In [1]: import numpy as np

In [2]: from numpy import linalg as LA

In [3]: np.set_printoptions(suppress=True, linewidth=120)

In [4]: def rnd(a):
   ...:     return np.round(a, 1) + 0
   ...: 

In [5]: out = np.array([[1], [1]])

In [6]: C = np.array([[1, 3, 3, 3, 0, 0, 1]])

In [7]: rng = np.random.default_rng(322)

In [8]: data = out @ C + 0.3 * rng.normal(size=(2, 7))

In [9]: rnd(data)
Out[9]: 
array([[ 1.2,  3.4,  2.9,  3. , -0.4, -0.5,  0.3],
       [ 1.2,  2.9,  3.2,  3.2,  0.4, -0.2,  0.7]])

In [10]: cov = data.T @ data

In [11]: rnd(LA.eigvalsh(cov)[::-1])
Out[11]: array([61.1,  0.6,  0. ,  0. ,  0. ,  0. ,  0. ])

In [12]: np.allclose(cov, cov.T)
Out[12]: True

In [13]: LA.matrix_rank(cov)
Out[13]: np.int64(2)

In [14]: rnd(LA.svd(data, compute_uv=False) ** 2)
Out[14]: array([61.1,  0.6])

In [15]: rnd(np.diag(cov))
Out[15]: array([ 2.8, 19.6, 18.9, 19.2,  0.3,  0.3,  0.7])

In [16]: t3 = np.stack([data, -1 * data, data[::-1]])

In [17]: rnd(t3.sum(axis=0))
Out[17]: 
array([[ 1.2,  2.9,  3.2,  3.2,  0.4, -0.2,  0.7],
       [ 1.2,  3.4,  2.9,  3. , -0.4, -0.5,  0.3]])

In [18]: rnd(LA.norm(t3, axis=(1, 2)))
Out[18]: array([7.9, 7.9, 7.9])

In [19]: (t3 @ data.T).shape
Out[19]: (3, 2, 2)

In [20]: rnd(np.einsum("bij,cij->bc", t3, t3))
Out[20]: 
array([[ 61.7, -61.7,  60.5],
       [-61.7,  61.7, -60.5],
       [ 60.5, -60.5,  61.7]])

In [21]: vec = np.array([2, 2, 2, 0, 3, 3, 3])

In [22]: h1 = np.maximum(data @ vec, 0)

In [23]: np.flatnonzero(h1 > 1e-9)
Out[23]: array([0, 1])

In [24]: rnd(np.maximum(data @ vec, 0) - np.maximum(-data @ vec, 0))
Out[24]: array([13.4, 17.4])

In [25]: rnd(h1)
Out[25]: array([13.4, 17.4])

In [26]: out = data / LA.norm(data, axis=1, keepdims=True)

In [27]: cov = out @ out.T

In [28]: (cov - 2 * np.eye(2)).round(6).argmax(axis=1)
Out[28]: array([1, 0])

In [29]: rnd(np.degrees(np.arccos(np.clip(cov[0, 1], -1, 1))))
Out[29]: np.float64(11.1)

In [30]: out = np.array([[1, 0, 1],
    ...:     [1, 1, 1],
    ...:     [0, 2, 0],
    ...:     [2, 0, 2],
    ...:     [0, 0, 2],
    ...:     [1, 0, 1],
    ...:     [0, 0, 1]])

In [31]: np.einsum("ij,ij->", data, out)
ValueError: operands could not be broadcast together with remapped shapes [original->remapped]: (2,7)->(2,7) (7,3)->(7,3) 


In [32]: rnd(np.einsum("ij,ij->i", data, data))
Out[32]: array([31.1, 30.6])

In [33]: rnd(np.einsum("ij->j", data))
Out[33]: array([ 2.4,  6.2,  6.1,  6.2,  0. , -0.7,  1.1])

In [34]: rnd(data @ out)
Out[34]: 
array([[10.1,  9.2,  9.7],
       [10.2,  9.3, 11.7]])

In [35]: rnd(out.T @ data.T)
Out[35]: 
array([[10.1, 10.2],
       [ 9.2,  9.3],
       [ 9.7, 11.7]])

In [36]: np.vstack([data, out.T]).shape
Out[36]: (5, 7)

In [37]: LA.matrix_rank(np.vstack([data, out.T]))
Out[37]: np.int64(5)

In [38]: F = np.load("run5.npy")

In [39]: F
Out[39]: 
array([[-2,  0,  0, -2,  1],
       [ 0, -2,  0,  0, -2],
       [ 0,  0, -2,  0,  0],
       [-2,  0,  0, -2,  0],
       [ 1, -2,  0,  0, -2]])

In [40]: rnd(LA.eigvalsh(F).min())
Out[40]: np.float64(-4.6)

In [41]: np.all(LA.eigvalsh(F) > 0)
Out[41]: np.False_

In [42]: [round(float(LA.det(F[:i, :i])), 2) + 0 for i in range(1, 6)]
Out[42]: [-2.0, 4.0, -8.0, 0.0, 8.0]

In [43]: evals, V = LA.eigh(F)

In [44]: vec = np.array([-4, 0, 0, 3, 4])

In [45]: (np.sign(V[:, -1].round(6)) == np.sign(V[0, -1].round(6))).astype(int)
Out[45]: array([1, 0, 0, 0, 1])

In [46]: vec @ F @ vec
Out[46]: np.int64(-66)

In [47]: labels = rng.integers(0, 2, 3)

In [48]: J = np.array([[5, -1, 1], [-3, 1, -5], [0, 0, 0]]) * (labels[:, None] == labels)

In [49]: J
Out[49]: 
array([[5, 0, 1],
       [0, 1, 0],
       [0, 0, 0]])

In [50]: np.prod(np.diag(J)), rnd(LA.det(J))
Out[50]: (np.int64(0), np.float64(0.0))

In [51]: rnd(np.sort(LA.eigvals(J)))
Out[51]: array([0., 1., 5.])

In [52]: LA.matrix_rank(J - J[0, 0] * np.eye(3))
Out[52]: np.int64(2)

In [53]: [int(LA.matrix_rank(LA.matrix_power(J, p))) for p in range(1, 4)]
Out[53]: [2, 2, 2]

In [54]: rnd(LA.norm(J, 2) / LA.norm(J))
Out[54]: np.float64(1.0)

In [55]: np.argsort(-LA.norm(J, axis=0).round(6), kind="stable")[:3]
Out[55]: array([0, 1, 2])

In [56]: LA.matrix_rank(J, rtol=0.1)
Out[56]: np.int64(2)

In [57]: t3 = np.stack([J, 5 * J, J[::-1]])

In [58]: rnd(LA.norm(t3, axis=(1, 2)))
Out[58]: array([ 5.2, 26. ,  5.2])

In [59]: M = np.array([[18, 8, -9, -5, -6],
    ...:     [8, 17, 0, 1, -6],
    ...:     [-9, 0, 15, 5, 9],
    ...:     [-5, 1, 5, 17, 1],
    ...:     [-6, -6, 9, 1, 14]])

In [60]: O, V = LA.qr(F[:, :4])[0], LA.qr(F[:, 4:])[0]

In [61]: sv = LA.svd(O.T @ V, compute_uv=False)

In [62]: rnd(LA.norm(O @ O.T - V @ V.T, 2))
Out[62]: np.float64(1.0)

In [63]: (sv > 0.9).sum()
Out[63]: np.int64(1)

In [64]: labels = rng.permutation(5)

In [65]: out = M[:, labels] * rng.choice([-1, 1], 5)

In [66]: out
Out[66]: 
array([[ -8,  18,  -5,  -9,  -6],
       [-17,   8,   1,   0,  -6],
       [  0,  -9,   5,  15,   9],
       [ -1,  -5,  17,   5,   1],
       [  6,  -6,   1,   9,  14]])

In [67]: Uu, _, Vt = LA.svd(M.T @ out)

In [68]: rnd(LA.lstsq(M, out)[0])
Out[68]: 
array([[ 0.,  1.,  0.,  0.,  0.],
       [-1.,  0.,  0.,  0.,  0.],
       [ 0.,  0.,  0.,  1.,  0.],
       [ 0.,  0.,  1.,  0.,  0.],
       [ 0.,  0.,  0.,  0.,  1.]])

In [69]: rnd(Uu @ Vt)
Out[69]: 
array([[ 0.,  1.,  0.,  0.,  0.],
       [-1.,  0.,  0.,  0.,  0.],
       [ 0.,  0.,  0.,  1.,  0.],
       [ 0.,  0.,  1.,  0.,  0.],
       [ 0.,  0.,  0.,  0.,  1.]])

In [70]: labels
Out[70]: array([1, 0, 3, 2, 4])
